$ python -q
>>> import numpy as np
>>> import numpy.linalg as la
>>> np.set_printoptions(suppress=True, linewidth=100)
>>> def tidy(a):
...     return np.round(a, 3) + 0
... 
>>> mat = np.load("w.npy")
>>> mat
array([[ 14,  21, -21,  -4,  -6,   6],
       [  7,  14,   7,  -2,  -4,  -2],
       [ 21,   0, -21,  -6,   0,   6],
       [ -4,  -6,   6, -16, -24,  24],
       [ -2,  -4,  -2,  -8, -16,  -8],
       [ -6,   0,   6, -24,   0,  24]])
>>> np.count_nonzero(mat)
np.int64(32)
>>> la.rank(mat)
Traceback (most recent call last):
  File "<python-input-7>", line 1, in <module>
    la.rank(mat)
    ^^^^^^^
AttributeError: module 'numpy.linalg' has no attribute 'rank'
>>> tidy(la.norm(mat))
np.float64(74.606)
>>> np.abs(mat).max()
np.int64(24)
>>> m1 = np.loadtxt("m.csv", delimiter=",")
>>> m1
array([[ 0., -2.,  0.,  0.,  0.,  0.,  0.],
       [-2.,  2., -2.,  0.,  0.,  0.,  0.],
       [ 0., -2.,  2., -2.,  0.,  0.,  0.],
       [ 0.,  0., -2.,  2., -2.,  0.,  0.],
       [ 0.,  0.,  0., -2.,  1., -2.,  0.],
       [ 0.,  0.,  0.,  0., -2.,  1., -2.],
       [ 0.,  0.,  0.,  0.,  0., -2.,  0.]])
>>> # symmetric, so the eigenvalues are real
>>> T = np.stack([mat, 4 * mat, mat[::-1]])
>>> tidy(la.norm(T, axis=(1, 2)))
array([ 74.606, 298.423,  74.606])
>>> la.matrix_rank(T.reshape(3, -1))
np.int64(2)
>>> T.shape
(3, 6, 6)
>>> rng = np.random.default_rng(1825)
>>> lab = rng.permutation(7)
>>> lab
array([0, 3, 2, 1, 4, 6, 5])
>>> B = m1[lab][:, lab]
>>> np.allclose(B, m1)
False
>>> vals, V = la.eigh(m1)
>>> tidy(la.eigvalsh(m1 + 5 * np.eye(7)))
array([ 2.542,  3.267,  4.355,  5.821,  7.639,  9.   , 10.376])
>>> (vals > 1e-8).sum(), (vals < -1e-8).sum()
(np.int64(4), np.int64(3))
>>> tidy(V.T @ m1 @ V)
array([[-2.458,  0.   ,  0.   ,  0.   ,  0.   ,  0.   ,  0.   ],
       [ 0.   , -1.733,  0.   ,  0.   ,  0.   ,  0.   ,  0.   ],
       [ 0.   ,  0.   , -0.645,  0.   ,  0.   ,  0.   ,  0.   ],
       [ 0.   ,  0.   ,  0.   ,  0.821,  0.   ,  0.   ,  0.   ],
       [ 0.   ,  0.   ,  0.   ,  0.   ,  2.639,  0.   ,  0.   ],
       [ 0.   ,  0.   ,  0.   ,  0.   ,  0.   ,  4.   ,  0.   ],
       [ 0.   ,  0.   ,  0.   ,  0.   ,  0.   ,  0.   ,  5.376]])
>>> np.unique(vals.round(6) + 0, return_counts=True)[1]
array([1, 1, 1, 1, 1, 1, 1])
>>> tidy(la.svd(m1, compute_uv=False))
array([5.376, 4.   , 2.639, 2.458, 1.733, 0.821, 0.645])
>>> print(tidy(V.T @ V))
[[1. 0. 0. 0. 0. 0. 0.]
 [0. 1. 0. 0. 0. 0. 0.]
 [0. 0. 1. 0. 0. 0. 0.]
 [0. 0. 0. 1. 0. 0. 0.]
 [0. 0. 0. 0. 1. 0. 0.]
 [0. 0. 0. 0. 0. 1. 0.]
 [0. 0. 0. 0. 0. 0. 1.]]
>>> tidy(V @ np.diag(vals) @ V.T)
array([[ 0., -2.,  0.,  0.,  0.,  0.,  0.],
       [-2.,  2., -2.,  0.,  0.,  0.,  0.],
       [ 0., -2.,  2., -2.,  0.,  0.,  0.],
       [ 0.,  0., -2.,  2., -2.,  0.,  0.],
       [ 0.,  0.,  0., -2.,  1., -2.,  0.],
       [ 0.,  0.,  0.,  0., -2.,  1., -2.],
       [ 0.,  0.,  0.,  0.,  0., -2.,  0.]])
>>> tidy(la.eigvalsh(m1 @ m1))
array([ 0.417,  0.673,  3.002,  6.041,  6.965, 16.   , 28.903])
>>> np.abs(V[:, -1]).round(6).argmax()
np.int64(2)
>>> x = np.array([4, -8, -8, 2, 3, -9, -7])
>>> print((m1 @ x).argmax())
6
>>> m1 @ np.eye(7)[0]
array([ 0., -2.,  0.,  0.,  0.,  0.,  0.])
>>> la.norm(m1 @ x) <= la.norm(m1, 2) * la.norm(x) + 1e-9
np.True_
>>> (m1 * x).sum(axis=1)
array([16., -8., -4., 14., 17., -1., 18.])
>>> print(np.sign((m1 @ x).round(6)))
[ 1. -1. -1.  1.  1. -1.  1.]
>>> m1 @ np.ones(7)
array([-2., -2., -2., -2., -3., -3., -2.])
>>> B = m1 / la.norm(m1, axis=1, keepdims=True)
>>> cov = B @ B.T
>>> np.argwhere(np.triu(np.abs(cov) > 0.95, 1))
array([], shape=(0, 2), dtype=int64)
>>> (cov - 2 * np.eye(7)).round(6).argmax(axis=1)
array([2, 3, 0, 5, 6, 3, 4])
>>> (np.abs(cov) > 0.9).astype(int)
array([[1, 0, 0, 0, 0, 0, 0],
       [0, 1, 0, 0, 0, 0, 0],
       [0, 0, 1, 0, 0, 0, 0],
       [0, 0, 0, 1, 0, 0, 0],
       [0, 0, 0, 0, 1, 0, 0],
       [0, 0, 0, 0, 0, 1, 0],
       [0, 0, 0, 0, 0, 0, 1]])
>>> tidy(cov)
array([[ 1.   , -0.577,  0.577,  0.   ,  0.   ,  0.   ,  0.   ],
       [-0.577,  1.   , -0.667,  0.333,  0.   ,  0.   ,  0.   ],
       [ 0.577, -0.667,  1.   , -0.667,  0.385,  0.   ,  0.   ],
       [ 0.   ,  0.333, -0.667,  1.   , -0.577,  0.385,  0.   ],
       [ 0.   ,  0.   ,  0.385, -0.577,  1.   , -0.444,  0.667],
       [ 0.   ,  0.   ,  0.   ,  0.385, -0.444,  1.   , -0.333],
       [ 0.   ,  0.   ,  0.   ,  0.   ,  0.667, -0.333,  1.   ]])
>>> f = np.array([-3, 1, -1, 1, -1, -2, 3, 3, 2]) + 0.5
>>> data = np.outer(f, f) / (f @ f)
>>> tidy(data)
array([[ 0.141, -0.085,  0.028, -0.085,  0.028,  0.085, -0.198, -0.198, -0.141],
       [-0.085,  0.051, -0.017,  0.051, -0.017, -0.051,  0.119,  0.119,  0.085],
       [ 0.028, -0.017,  0.006, -0.017,  0.006,  0.017, -0.04 , -0.04 , -0.028],
       [-0.085,  0.051, -0.017,  0.051, -0.017, -0.051,  0.119,  0.119,  0.085],
       [ 0.028, -0.017,  0.006, -0.017,  0.006,  0.017, -0.04 , -0.04 , -0.028],
       [ 0.085, -0.051,  0.017, -0.051,  0.017,  0.051, -0.119, -0.119, -0.085],
       [-0.198,  0.119, -0.04 ,  0.119, -0.04 , -0.119,  0.277,  0.277,  0.198],
       [-0.198,  0.119, -0.04 ,  0.119, -0.04 , -0.119,  0.277,  0.277,  0.198],
       [-0.141,  0.085, -0.028,  0.085, -0.028, -0.085,  0.198,  0.198,  0.141]])
>>> # looks like rank 1
>>> la.matrix_rank(data, rtol=0.1)
np.int64(1)
>>> print([round(float(x), 3) for x in la.svd(data, compute_uv=False)[:3]])
[1.0, 0.0, 0.0]
>>> print(la.cond(data) > 100)
True
>>> W0 = np.tril(np.array([[0, -2, 0, -2, -1, 1, 0, 1, 0, 3],
...     [1, -3, 0, 1, 0, -2, -2, 0, -3, -2],
...     [1, 1, 3, -1, 3, 0, -2, -1, -2, 3],
...     [-2, -2, 0, -3, 2, 1, 0, -1, 3, -2],
...     [-3, -2, 3, -2, 1, -2, -3, -1, 3, 2],
...     [-1, 3, -1, -3, 3, -1, 2, 0, 2, -3],
...     [1, 1, 0, 3, 2, -1, 0, 0, 3, 1],
...     [-2, 1, 1, 2, -1, 0, -2, 0, 3, -3],
...     [-2, 0, 3, -2, 2, 0, -3, 3, -1, -3],
...     [-2, 0, 3, 0, -3, 0, -3, 2, 0, 0]]), -1) + np.eye(10, dtype=int)
>>> W0
array([[ 1,  0,  0,  0,  0,  0,  0,  0,  0,  0],
       [ 1,  1,  0,  0,  0,  0,  0,  0,  0,  0],
       [ 1,  1,  1,  0,  0,  0,  0,  0,  0,  0],
       [-2, -2,  0,  1,  0,  0,  0,  0,  0,  0],
       [-3, -2,  3, -2,  1,  0,  0,  0,  0,  0],
       [-1,  3, -1, -3,  3,  1,  0,  0,  0,  0],
       [ 1,  1,  0,  3,  2, -1,  1,  0,  0,  0],
       [-2,  1,  1,  2, -1,  0, -2,  1,  0,  0],
       [-2,  0,  3, -2,  2,  0, -3,  3,  1,  0],
       [-2,  0,  3,  0, -3,  0, -3,  2,  0,  1]])
>>> # triangular
>>> Uu, sv, VT = la.svd(W0)
>>> tidy(sv)
array([9.09 , 6.639, 4.899, 4.06 , 3.003, 2.062, 0.668, 0.281, 0.138, 0.005])
>>> B = Uu[:, :9] @ np.diag(sv[:9]) @ VT[:9]
>>> la.matrix_rank(B)
np.int64(9)
>>> print(tidy(B))
[[ 1.     0.     0.     0.     0.     0.     0.     0.     0.     0.   ]
 [ 1.     1.     0.     0.     0.     0.001  0.001  0.003 -0.003 -0.002]
 [ 1.     1.     1.     0.     0.     0.     0.    -0.001  0.001  0.001]
 [-2.    -2.     0.     1.     0.     0.     0.     0.001 -0.001  0.   ]
 [-3.    -2.     3.    -2.     1.     0.     0.     0.     0.     0.   ]
 [-1.     3.    -1.    -3.     3.     1.     0.     0.     0.     0.   ]
 [ 1.     1.     0.     3.     2.    -1.     1.     0.     0.     0.   ]
 [-2.     1.     1.     2.    -1.     0.    -2.     1.     0.     0.   ]
 [-2.     0.     3.    -2.     2.     0.    -3.     3.     1.     0.   ]
 [-2.     0.     3.     0.    -3.     0.    -3.     2.     0.     1.   ]]
>>> la.matrix_rank(W0, rtol=0.05)
np.int64(7)
>>> tidy(la.norm(W0 - B, 2)), tidy(sv[9])
(np.float64(0.005), np.float64(0.005))
